$ python3 -q
>>> import numpy as np
>>> np.set_printoptions(precision=2, suppress=True, linewidth=160, sign=" ")
>>> E = np.loadtxt("out11.csv", delimiter=",")
>>> E
array([[ 5.,  1.,  0.,  0.,  0.,  0.,  0.,  0.,  0.,  0.,  0.],
       [ 0.,  5.,  1.,  0.,  0.,  0.,  0.,  0.,  0.,  0.,  0.],
       [ 0.,  0.,  5.,  1.,  0.,  0.,  0.,  0.,  0.,  0.,  0.],
       [ 0.,  0.,  0.,  5.,  1.,  0.,  0.,  0.,  0.,  0.,  0.],
       [ 0.,  0.,  0.,  0.,  5.,  1.,  0.,  0.,  0.,  0.,  0.],
       [ 0.,  0.,  0.,  0.,  0.,  5.,  1.,  0.,  0.,  0.,  0.],
       [ 0.,  0.,  0.,  0.,  0.,  0.,  5.,  1.,  0.,  0.,  0.],
       [ 0.,  0.,  0.,  0.,  0.,  0.,  0.,  5.,  1.,  0.,  0.],
       [ 0.,  0.,  0.,  0.,  0.,  0.,  0.,  0.,  5.,  1.,  0.],
       [ 0.,  0.,  0.,  0.,  0.,  0.,  0.,  0.,  0.,  5.,  1.],
       [ 0.,  0.,  0.,  0.,  0.,  0.,  0.,  0.,  0.,  0.,  5.]])
>>> out = np.linalg.inv(E)
>>> np.round(E @ out, 2) + 0
array([[ 1.,  0.,  0.,  0.,  0.,  0.,  0.,  0.,  0.,  0.,  0.],
       [ 0.,  1.,  0.,  0.,  0.,  0.,  0.,  0.,  0.,  0.,  0.],
       [ 0.,  0.,  1.,  0.,  0.,  0.,  0.,  0.,  0.,  0.,  0.],
       [ 0.,  0.,  0.,  1.,  0.,  0.,  0.,  0.,  0.,  0.,  0.],
       [ 0.,  0.,  0.,  0.,  1.,  0.,  0.,  0.,  0.,  0.,  0.],
       [ 0.,  0.,  0.,  0.,  0.,  1.,  0.,  0.,  0.,  0.,  0.],
       [ 0.,  0.,  0.,  0.,  0.,  0.,  1.,  0.,  0.,  0.,  0.],
       [ 0.,  0.,  0.,  0.,  0.,  0.,  0.,  1.,  0.,  0.,  0.],
       [ 0.,  0.,  0.,  0.,  0.,  0.,  0.,  0.,  1.,  0.,  0.],
       [ 0.,  0.,  0.,  0.,  0.,  0.,  0.,  0.,  0.,  1.,  0.],
       [ 0.,  0.,  0.,  0.,  0.,  0.,  0.,  0.,  0.,  0.,  1.]])
>>> round(np.linalg.det(E) * np.linalg.det(out), 2)
np.float64(1.0)
>>> out.round(2) + 0
array([[ 0.2 , -0.04,  0.01,  0.  ,  0.  ,  0.  ,  0.  ,  0.  ,  0.  ,  0.  ,  0.  ],
       [ 0.  ,  0.2 , -0.04,  0.01,  0.  ,  0.  ,  0.  ,  0.  ,  0.  ,  0.  ,  0.  ],
       [ 0.  ,  0.  ,  0.2 , -0.04,  0.01,  0.  ,  0.  ,  0.  ,  0.  ,  0.  ,  0.  ],
       [ 0.  ,  0.  ,  0.  ,  0.2 , -0.04,  0.01,  0.  ,  0.  ,  0.  ,  0.  ,  0.  ],
       [ 0.  ,  0.  ,  0.  ,  0.  ,  0.2 , -0.04,  0.01,  0.  ,  0.  ,  0.  ,  0.  ],
       [ 0.  ,  0.  ,  0.  ,  0.  ,  0.  ,  0.2 , -0.04,  0.01,  0.  ,  0.  ,  0.  ],
       [ 0.  ,  0.  ,  0.  ,  0.  ,  0.  ,  0.  ,  0.2 , -0.04,  0.01,  0.  ,  0.  ],
       [ 0.  ,  0.  ,  0.  ,  0.  ,  0.  ,  0.  ,  0.  ,  0.2 , -0.04,  0.01,  0.  ],
       [ 0.  ,  0.  ,  0.  ,  0.  ,  0.  ,  0.  ,  0.  ,  0.  ,  0.2 , -0.04,  0.01],
       [ 0.  ,  0.  ,  0.  ,  0.  ,  0.  ,  0.  ,  0.  ,  0.  ,  0.  ,  0.2 , -0.04],
       [ 0.  ,  0.  ,  0.  ,  0.  ,  0.  ,  0.  ,  0.  ,  0.  ,  0.  ,  0.  ,  0.2 ]])
>>> (np.abs(out) > 1e-9).astype(int)
array([[ 1,  1,  1,  1,  1,  1,  1,  1,  1,  1,  1],
       [ 0,  1,  1,  1,  1,  1,  1,  1,  1,  1,  1],
       [ 0,  0,  1,  1,  1,  1,  1,  1,  1,  1,  1],
       [ 0,  0,  0,  1,  1,  1,  1,  1,  1,  1,  1],
       [ 0,  0,  0,  0,  1,  1,  1,  1,  1,  1,  1],
       [ 0,  0,  0,  0,  0,  1,  1,  1,  1,  1,  1],
       [ 0,  0,  0,  0,  0,  0,  1,  1,  1,  1,  1],
       [ 0,  0,  0,  0,  0,  0,  0,  1,  1,  1,  1],
       [ 0,  0,  0,  0,  0,  0,  0,  0,  1,  1,  1],
       [ 0,  0,  0,  0,  0,  0,  0,  0,  0,  1,  1],
       [ 0,  0,  0,  0,  0,  0,  0,  0,  0,  0,  1]])
>>> round(np.linalg.cond(E), 2)
np.float64(1.48)
>>> q, vecs = np.linalg.qr(E[:, :8])[0], np.linalg.qr(E[:, 8:])[0]
>>> sigma = np.linalg.svd(q.T @ vecs, compute_uv=False)
>>> round(float(np.linalg.norm(q @ q.T - vecs @ vecs.T, 2)), 2)
1.0
>>> sigma.round(2) + 0
array([ 0.2,  0. ,  0. ])
>>> np.degrees(np.arccos(sigma.clip(0, 1)))
array([ 78.46,  90.  ,  90.  ])
>>> (sigma > 0.9).sum()
np.int64(0)
>>> np.sort(np.linalg.eigvals(E))
array([ 5.,  5.,  5.,  5.,  5.,  5.,  5.,  5.,  5.,  5.,  5.])
>>> [int(np.linalg.matrix_rank(np.linalg.matrix_power(E, p))) for p in range(1, 12)]
[11, 11, 11, 11, 11, 11, 11, 11, 11, 11, 11]
>>> K = np.load("arr.npy")
>>> K
array([[ 5.,  4.,  4.,  0.,  4.,  4.,  4.,  4.,  4.,  4.,  4.],
       [ 4.,  5.,  4.,  0.,  4.,  4.,  4.,  4.,  4.,  4.,  4.],
       [ 4.,  4.,  5.,  0.,  4.,  4.,  4.,  4.,  4.,  4.,  4.],
       [ 0.,  0.,  0.,  5.,  0.,  0.,  0.,  0.,  0.,  0.,  0.],
       [ 4.,  4.,  4.,  0.,  5.,  4.,  4.,  4.,  4.,  4.,  4.],
       [ 4.,  4.,  4.,  0.,  4.,  5.,  4.,  4.,  4.,  4.,  4.],
       [ 4.,  4.,  4.,  0.,  4.,  4.,  5.,  4.,  4.,  4.,  4.],
       [ 4.,  4.,  4.,  0.,  4.,  4.,  4.,  5.,  4.,  4.,  4.],
       [ 4.,  4.,  4.,  0.,  4.,  4.,  4.,  4.,  5.,  4.,  4.],
       [ 4.,  4.,  4.,  0.,  4.,  4.,  4.,  4.,  4.,  5.,  4.],
       [ 4.,  4.,  4.,  0.,  4.,  4.,  4.,  4.,  4.,  4.,  5.]])
>>> evals, vecs = np.linalg.eigh(K)
>>> x0 = np.array([0, 0, 1, 1, 1, 2, 2, 1, 1, 0, 2])
>>> np.abs(K).sum(axis=1).max(), round(float(np.abs(evals).max()), 2)
(np.float64(41.0), 41.0)
>>> np.round(vecs * np.sqrt(evals) @ vecs.T, 2) + 0
array([[ 1.54,  0.54,  0.54,  0.  ,  0.54,  0.54,  0.54,  0.54,  0.54,  0.54,  0.54],
       [ 0.54,  1.54,  0.54,  0.  ,  0.54,  0.54,  0.54,  0.54,  0.54,  0.54,  0.54],
       [ 0.54,  0.54,  1.54,  0.  ,  0.54,  0.54,  0.54,  0.54,  0.54,  0.54,  0.54],
       [ 0.  ,  0.  ,  0.  ,  2.24,  0.  ,  0.  ,  0.  ,  0.  ,  0.  ,  0.  ,  0.  ],
       [ 0.54,  0.54,  0.54,  0.  ,  1.54,  0.54,  0.54,  0.54,  0.54,  0.54,  0.54],
       [ 0.54,  0.54,  0.54,  0.  ,  0.54,  1.54,  0.54,  0.54,  0.54,  0.54,  0.54],
       [ 0.54,  0.54,  0.54,  0.  ,  0.54,  0.54,  1.54,  0.54,  0.54,  0.54,  0.54],
       [ 0.54,  0.54,  0.54,  0.  ,  0.54,  0.54,  0.54,  1.54,  0.54,  0.54,  0.54],
       [ 0.54,  0.54,  0.54,  0.  ,  0.54,  0.54,  0.54,  0.54,  1.54,  0.54,  0.54],
       [ 0.54,  0.54,  0.54,  0.  ,  0.54,  0.54,  0.54,  0.54,  0.54,  1.54,  0.54],
       [ 0.54,  0.54,  0.54,  0.  ,  0.54,  0.54,  0.54,  0.54,  0.54,  0.54,  1.54]])
>>> np.round(vecs * np.maximum(evals, 0) @ vecs.T, 2) + 0
array([[ 5.,  4.,  4.,  0.,  4.,  4.,  4.,  4.,  4.,  4.,  4.],
       [ 4.,  5.,  4.,  0.,  4.,  4.,  4.,  4.,  4.,  4.,  4.],
       [ 4.,  4.,  5.,  0.,  4.,  4.,  4.,  4.,  4.,  4.,  4.],
       [ 0.,  0.,  0.,  5.,  0.,  0.,  0.,  0.,  0.,  0.,  0.],
       [ 4.,  4.,  4.,  0.,  5.,  4.,  4.,  4.,  4.,  4.,  4.],
       [ 4.,  4.,  4.,  0.,  4.,  5.,  4.,  4.,  4.,  4.,  4.],
       [ 4.,  4.,  4.,  0.,  4.,  4.,  5.,  4.,  4.,  4.,  4.],
       [ 4.,  4.,  4.,  0.,  4.,  4.,  4.,  5.,  4.,  4.,  4.],
       [ 4.,  4.,  4.,  0.,  4.,  4.,  4.,  4.,  5.,  4.,  4.],
       [ 4.,  4.,  4.,  0.,  4.,  4.,  4.,  4.,  4.,  5.,  4.],
       [ 4.,  4.,  4.,  0.,  4.,  4.,  4.,  4.,  4.,  4.,  5.]])
>>> (np.sign(vecs[:, -1].round(6)) == np.sign(vecs[0, -1].round(6))).astype(int)
array([ 1,  1,  1,  0,  1,  1,  1,  1,  1,  1,  1])
>>> out = K[0, 0] * K[1:] - np.outer(K[1:, 0], K[0])
>>> out
array([[  0.,   9.,   4.,   0.,   4.,   4.,   4.,   4.,   4.,   4.,   4.],
       [  0.,   4.,   9.,   0.,   4.,   4.,   4.,   4.,   4.,   4.,   4.],
       [  0.,   0.,   0.,  25.,   0.,   0.,   0.,   0.,   0.,   0.,   0.],
       [  0.,   4.,   4.,   0.,   9.,   4.,   4.,   4.,   4.,   4.,   4.],
       [  0.,   4.,   4.,   0.,   4.,   9.,   4.,   4.,   4.,   4.,   4.],
       [  0.,   4.,   4.,   0.,   4.,   4.,   9.,   4.,   4.,   4.,   4.],
       [  0.,   4.,   4.,   0.,   4.,   4.,   4.,   9.,   4.,   4.,   4.],
       [  0.,   4.,   4.,   0.,   4.,   4.,   4.,   4.,   9.,   4.,   4.],
       [  0.,   4.,   4.,   0.,   4.,   4.,   4.,   4.,   4.,   9.,   4.],
       [  0.,   4.,   4.,   0.,   4.,   4.,   4.,   4.,   4.,   4.,   9.]])
>>> np.flatnonzero(~out.round(6).any(axis=1))
array([], dtype=int64)
>>> K[:, 0] / K[0, 0]
array([ 1. ,  0.8,  0.8,  0. ,  0.8,  0.8,  0.8,  0.8,  0.8,  0.8,  0.8])
>>> out = K / np.sqrt((K ** 2).mean(axis=1, keepdims=True))
>>> out[8]
array([ 1.02,  1.02,  1.02,  0.  ,  1.02,  1.02,  1.02,  1.02,  1.28,  1.02,  1.02])
>>> np.linalg.matrix_rank(out) == np.linalg.matrix_rank(K)
np.True_
>>> K - K.mean(axis=1, keepdims=True)
array([[ 1.27,  0.27,  0.27, -3.73,  0.27,  0.27,  0.27,  0.27,  0.27,  0.27,  0.27],
       [ 0.27,  1.27,  0.27, -3.73,  0.27,  0.27,  0.27,  0.27,  0.27,  0.27,  0.27],
       [ 0.27,  0.27,  1.27, -3.73,  0.27,  0.27,  0.27,  0.27,  0.27,  0.27,  0.27],
       [-0.45, -0.45, -0.45,  4.55, -0.45, -0.45, -0.45, -0.45, -0.45, -0.45, -0.45],
       [ 0.27,  0.27,  0.27, -3.73,  1.27,  0.27,  0.27,  0.27,  0.27,  0.27,  0.27],
       [ 0.27,  0.27,  0.27, -3.73,  0.27,  1.27,  0.27,  0.27,  0.27,  0.27,  0.27],
       [ 0.27,  0.27,  0.27, -3.73,  0.27,  0.27,  1.27,  0.27,  0.27,  0.27,  0.27],
       [ 0.27,  0.27,  0.27, -3.73,  0.27,  0.27,  0.27,  1.27,  0.27,  0.27,  0.27],
       [ 0.27,  0.27,  0.27, -3.73,  0.27,  0.27,  0.27,  0.27,  1.27,  0.27,  0.27],
       [ 0.27,  0.27,  0.27, -3.73,  0.27,  0.27,  0.27,  0.27,  0.27,  1.27,  0.27],
       [ 0.27,  0.27,  0.27, -3.73,  0.27,  0.27,  0.27,  0.27,  0.27,  0.27,  1.27]])
>>> np.linalg.norm(out, axis=1)
array([ 3.32,  3.32,  3.32,  3.32,  3.32,  3.32,  3.32,  3.32,  3.32,  3.32,  3.32])
